$ python3 -q
>>> import numpy as np
>>> from numpy import linalg as LA
>>> np.set_printoptions(precision=1, suppress=True, linewidth=140, legacy="1.25")
>>> def rnd(a):
...     return np.round(a, 1) + 0
... 
>>> M, _ = LA.qr(np.array([[1.5, -0.3, 0.9, -0.3, 0.7, 0.2, -2.4, -1.3, 0.3],
...     [1.7, 0.1, -1.8, -1.0, -1.5, -1.8, 1.2, -2.3, -0.6],
...     [1.0, -1.3, 0.0, 0.9, 0.5, 1.4, 0.3, -0.7, -0.8],
...     [-1.8, 0.6, -1.6, 0.1, 0.4, 1.6, 1.6, 0.7, 0.1],
...     [0.5, -2.1, -1.6, 0.9, -0.3, 1.2, 3.0, 0.8, -0.7],
...     [0.7, 0.1, 0.2, 1.2, -1.0, -1.9, 2.5, 0.9, 0.7],
...     [0.8, -1.5, 0.6, 1.5, -0.2, -0.7, -0.4, -1.0, 1.7],
...     [1.5, 0.0, -0.6, -0.3, -1.2, -0.2, 1.3, -1.1, 1.7],
...     [0.5, 2.0, -1.3, -0.7, -0.9, 1.4, 2.2, 0.6, -0.8]]))
>>> rnd(M)
array([[-0.4,  0. ,  0.3,  0.2,  0.6, -0.2,  0. ,  0.2, -0.5],
       [-0.5, -0.2, -0.5,  0.3, -0.2, -0.5, -0.2, -0.1,  0.2],
       [-0.3,  0.3,  0. , -0.2,  0.5,  0.1,  0.1, -0.6,  0.4],
       [ 0.5,  0. , -0.5, -0.2,  0.3, -0.3, -0.2, -0.3, -0.4],
       [-0.1,  0.6, -0.6,  0. ,  0. ,  0.2,  0.3,  0.4, -0.1],
       [-0.2, -0.1,  0.1, -0.7, -0.2, -0.4,  0.4,  0. , -0.1],
       [-0.2,  0.4,  0.1, -0.4, -0.1,  0. , -0.8,  0.2,  0. ],
       [-0.4, -0.1, -0.1,  0. , -0.3,  0.5, -0.1, -0.5, -0.5],
       [-0.1, -0.6, -0.3, -0.3,  0.3,  0.4, -0.1,  0.4,  0.2]])
>>> # keeps lengths
>>> x = np.array([0, 2, 3, 3, 0, 0, 0, 1, 0])
>>> rhs = M @ x
>>> rnd(rhs)
array([ 1.6, -1. , -0.6, -2.4, -0.1, -2.2,  0.1, -1.1, -2.7])
>>> rnd(LA.solve(M, 4 * rhs))
array([ 0.,  8., 12., 12.,  0.,  0.,  0.,  4.,  0.])
>>> rnd(LA.solve(M, rhs + M[:, 0]))
array([1., 2., 3., 3., 0., 0., 0., 1., 0.])
>>> rnd(LA.solve(M.T, M[1]))
array([0., 1., 0., 0., 0., 0., 0., 0., 0.])
>>> rnd(LA.solve(M, M[:, 1]))
array([0., 1., 0., 0., 0., 0., 0., 0., 0.])
